$ python3 -q
>>> import numpy as np
>>> np.set_printoptions(precision=2, suppress=True, linewidth=160)
>>> rnd = lambda a: np.round(a, 2) + 0
>>> m1 = np.load("out19.npy")
>>> print(m1)
[[ 0 -1  0]
 [-1  0  0]
 [ 0  0 -2]]
>>> print(m1[:, 2] @ m1[:, 0])
0
>>> print(rnd(np.linalg.norm(m1, axis=0)))
[1. 1. 2.]
>>> ang = np.radians(36)
>>> R = np.eye(3)
>>> R[0, 0] = R[2, 2] = np.cos(ang)
>>> R[0, 2], R[2, 0] = -np.sin(ang), np.sin(ang)
>>> print(rnd(R))
[[ 0.81  0.   -0.59]
 [ 0.    1.    0.  ]
 [ 0.59  0.    0.81]]
>>> B = m1 @ R.T
>>> print(np.allclose(np.linalg.norm(m1, axis=1), np.linalg.norm(B, axis=1)))
True
>>> print(rnd(np.linalg.svd(m1, compute_uv=False)), rnd(np.linalg.svd(B, compute_uv=False)))
[2. 1. 1.] [2. 1. 1.]
>>> x0 = np.array([0, 0, 2])
>>> target = m1 @ x0
>>> b, lr = np.zeros(3), 1 / np.linalg.norm(m1, 2) ** 2
>>> for i in range(200):
...     b -= lr * m1.T @ (m1 @ b - target)
...     if i % 50 == 0: print(i, round(np.linalg.norm(m1 @ b - target), 2))
... 
0 0.0
50 0.0
100 0.0
150 0.0
>>> print(b)
[0. 0. 2.]
>>> print(rnd(np.linalg.cond(m1)))
2.0
>>> evals, evecs = np.linalg.eigvalsh(m1)
Traceback (most recent call last):
  File "<python-input-21>", line 1, in <module>
    evals, evecs = np.linalg.eigvalsh(m1)
    ^^^^^^^^^^^^
ValueError: too many values to unpack (expected 2)
>>> evals, evecs = np.linalg.eigh(m1)
>>> print(rnd(evecs.T @ evecs))
[[1. 0. 0.]
 [0. 1. 0.]
 [0. 0. 1.]]
>>> print(rnd(np.linalg.eigvalsh(m1 @ m1)))
[1. 1. 4.]
>>> print((evals > 1e-8).sum(), (evals < -1e-8).sum())
1 2
>>> print(rnd(np.linalg.svd(m1, compute_uv=False)))
[2. 1. 1.]
>>> print(rnd(evecs @ np.diag(evals) @ evecs.T))
[[ 0. -1.  0.]
 [-1.  0.  0.]
 [ 0.  0. -2.]]
>>> proj = np.triu(np.array([[0, 2, 0], [3, 0, 1], [2, 0, 3]]), 1) + np.eye(3)
>>> B = proj @ m1 @ np.linalg.inv(proj)
>>> print(proj @ m1 - m1 @ proj)
[[-2.  0.  1.]
 [ 0.  2. -2.]
 [ 0.  0.  0.]]
>>> print(rnd(np.linalg.det(B)))
2.0
>>> rng = np.random.default_rng(271669)
>>> idx = rng.integers(0, 2, 7)
>>> F = (idx[:, None] == idx) * -1 + np.eye(7)
>>> print(F)
[[ 0.  0. -1. -1. -1.  0.  0.]
 [ 0.  0.  0.  0.  0. -1. -1.]
 [-1.  0.  0. -1. -1.  0.  0.]
 [-1.  0. -1.  0. -1.  0.  0.]
 [-1.  0. -1. -1.  0.  0.  0.]
 [ 0. -1.  0.  0.  0.  0. -1.]
 [ 0. -1.  0.  0.  0. -1.  0.]]
>>> # 2 blocks once reordered
>>> u = np.array([3, -2, -2, 2, 0, 2, 1])
>>> B = F + np.outer(u, np.eye(7)[5])
>>> print(np.linalg.matrix_rank(B - F))
1
>>> print(rnd(np.linalg.det(B) / np.linalg.det(F)), rnd(1 + np.linalg.solve(F, u)[5]))
2.5 2.5
>>> print(B)
[[ 0.  0. -1. -1. -1.  3.  0.]
 [ 0.  0.  0.  0.  0. -3. -1.]
 [-1.  0.  0. -1. -1. -2.  0.]
 [-1.  0. -1.  0. -1.  2.  0.]
 [-1.  0. -1. -1.  0.  0.  0.]
 [ 0. -1.  0.  0.  0.  2. -1.]
 [ 0. -1.  0.  0.  0.  0.  0.]]
>>> evals, evecs = np.linalg.eigh(F)
>>> print(rnd(evecs @ np.diag(evals) @ evecs.T))
[[ 0.  0. -1. -1. -1.  0.  0.]
 [ 0.  0.  0.  0.  0. -1. -1.]
 [-1.  0.  0. -1. -1.  0.  0.]
 [-1.  0. -1.  0. -1.  0.  0.]
 [-1.  0. -1. -1.  0.  0.  0.]
 [ 0. -1.  0.  0.  0.  0. -1.]
 [ 0. -1.  0.  0.  0. -1.  0.]]
>>> print(rnd(evals))
[-3. -2.  1.  1.  1.  1.  1.]
>>> print(rnd(evecs.T @ evecs))
[[1. 0. 0. 0. 0. 0. 0.]
 [0. 1. 0. 0. 0. 0. 0.]
 [0. 0. 1. 0. 0. 0. 0.]
 [0. 0. 0. 1. 0. 0. 0.]
 [0. 0. 0. 0. 1. 0. 0.]
 [0. 0. 0. 0. 0. 1. 0.]
 [0. 0. 0. 0. 0. 0. 1.]]
>>> print(np.all(np.linalg.eigvalsh(F) > 0))
False
>>> print([round(float(np.linalg.det(F[:i, :i])), 2) + 0 for i in range(1, 8)])
[0.0, 0.0, 0.0, 0.0, 0.0, 3.0, 6.0]
>>> print(np.allclose(F, F.T))
True
>>> print(np.allclose(F @ F.T, F.T @ F))
True
>>> print(rnd(np.sort(np.abs(np.linalg.eigvals(F)))))
[1. 1. 1. 1. 1. 2. 3.]
>>> u = np.array([-1, -2, 2, -1, 1])
>>> g = np.array([2, -2, 0, 0, -3])
>>> A = u[:, None] + g[None, :]
>>> print(A)
[[ 1 -3 -1 -1 -4]
 [ 0 -4 -2 -2 -5]
 [ 4  0  2  2 -1]
 [ 1 -3 -1 -1 -4]
 [ 3 -1  1  1 -2]]
>>> # columns 2 and 3 are equal
>>> W1 = np.array([[-1, 3, 3, 0, -2],
...     [-1, -2, 0, 1, 3],
...     [2, -2, 1, -1, 3],
...     [-1, 2, 0, -2, 0],
...     [-2, -3, -3, -2, -3]])
>>> b = np.array([2, 0, 1, 1, 4])
>>> H = np.maximum(A @ W1 + b, 0)
>>> print(H)
[[11 21 15  9  2]
 [14 23 14 13  1]
 [ 2 15 18  0  5]
 [11 21 15  9  2]
 [ 5 17 17  1  4]]
>>> print((H > 0).mean(axis=0))
[1.  1.  1.  0.8 1. ]
>>> cent = np.array([[-6, -6], [1, -5], [-6, 9], [1, 7], [-7, -2]])
>>> print((H @ cent).round(6).argmax(axis=1))
[1 1 1 1 1]
>>> print(W1 @ cent)
[[  5  22]
 [-16  17]
 [-42  -6]
 [  6 -18]
 [ 46  -8]]
>>> print(np.argsort(-np.linalg.norm(A, axis=0).round(6), kind="stable")[:3])
[4 1 0]
>>> print([round(float(x), 2) for x in np.linalg.svd(A, compute_uv=False)[:3]])
[10.39, 6.16, 0.0]
>>> print(np.linalg.cond(A) > 100)
True
>>> print(np.linalg.matrix_rank(A, rtol=0.1))
2
>>> print(rnd(np.abs(np.linalg.eigvals(A)).max()))
2.83
>>> assert A == A.T
Traceback (most recent call last):
  File "<python-input-69>", line 1, in <module>
    assert A == A.T
           ^^^^^^^^
ValueError: The truth value of an array with more than one element is ambiguous. Use a.any() or a.all()
>>> np.linalg.determinant(A)
Traceback (most recent call last):
  File "<python-input-70>", line 1, in <module>
    np.linalg.determinant(A)
    ^^^^^^^^^^^^^^^^^^^^^
AttributeError: module 'numpy.linalg' has no attribute 'determinant'
>>> print(rnd(np.linalg.det(A)))
0.0
>>> print(np.linalg.matrix_power(A, 2))
[[-16  16   0   0  24]
 [-25  27   1   1  40]
 [ 11 -17  -3  -3 -24]
 [-16  16   0   0  24]
 [  2  -6  -2  -2  -8]]
>>> print(np.trace(A))
-4
>>> print((A - A.T) / 2)
[[ 0.  -1.5 -2.5 -1.  -3.5]
 [ 1.5  0.  -1.   0.5 -2. ]
 [ 2.5  1.   0.   1.5 -1. ]
 [ 1.  -0.5 -1.5  0.  -2.5]
 [ 3.5  2.   1.   2.5  0. ]]
>>> data = np.loadtxt("case9.csv", delimiter=",")
>>> print(rnd(data))
[[  1.94 -25.59   1.96  -1.96]
 [  0.11 -13.08   0.82  -1.15]
 [ -0.13 -11.46   0.66  -1.09]
 [ -0.17 -11.25   0.64  -1.09]
 [ -0.19 -11.05   0.62  -1.08]
 [ -0.2  -11.02   0.61  -1.08]
 [ -0.96  -5.35   0.03  -1.  ]
 [ -1.02  -4.85  -0.02  -1.  ]
 [ -1.1   -3.8   -0.12  -1.  ]
 [ -1.08  -2.07  -0.24  -0.93]
 [ -1.05  -1.85  -0.25  -0.91]
 [ -0.7   -0.85  -0.21  -0.64]
 [ -0.45  -0.49  -0.14  -0.42]
 [ -0.3   -0.31  -0.1   -0.29]
 [ -0.28  -0.29  -0.09  -0.27]
 [  0.74   0.72   0.26   0.79]
 [  0.87   0.85   0.31   0.94]
 [  2.11   2.27   0.8    2.53]
 [  4.09   5.29   1.61   5.49]
 [  5.45   7.92   2.19   7.78]
 [  6.22   9.61   2.53   9.16]
 [  9.22  17.52   3.85  15.08]
 [ 10.6   21.8    4.46  18.05]
 [ 11.1   23.45   4.69  19.16]
 [ 13.    30.18   5.55  23.58]]
>>> U, sv = np.linalg.svd(data)
Traceback (most recent call last):
  File "<python-input-77>", line 1, in <module>
    U, sv = np.linalg.svd(data)
    ^^^^^
ValueError: too many values to unpack (expected 2)
>>> U, sv, vt = np.linalg.svd(data, full_matrices=False)
>>> print(rnd(np.abs(vt[0])))
[0.29 0.8  0.11 0.51]
>>> print(U.shape, sv.shape, vt.shape)
(25, 4) (4,) (4, 4)
>>> print(rnd(U.T @ U))
[[1. 0. 0. 0.]
 [0. 1. 0. 0.]
 [0. 0. 1. 0.]
 [0. 0. 0. 1.]]
>>> print(rnd(vt @ vt.T))
[[1. 0. 0. 0.]
 [0. 1. 0. 0.]
 [0. 0. 1. 0.]
 [0. 0. 0. 1.]]
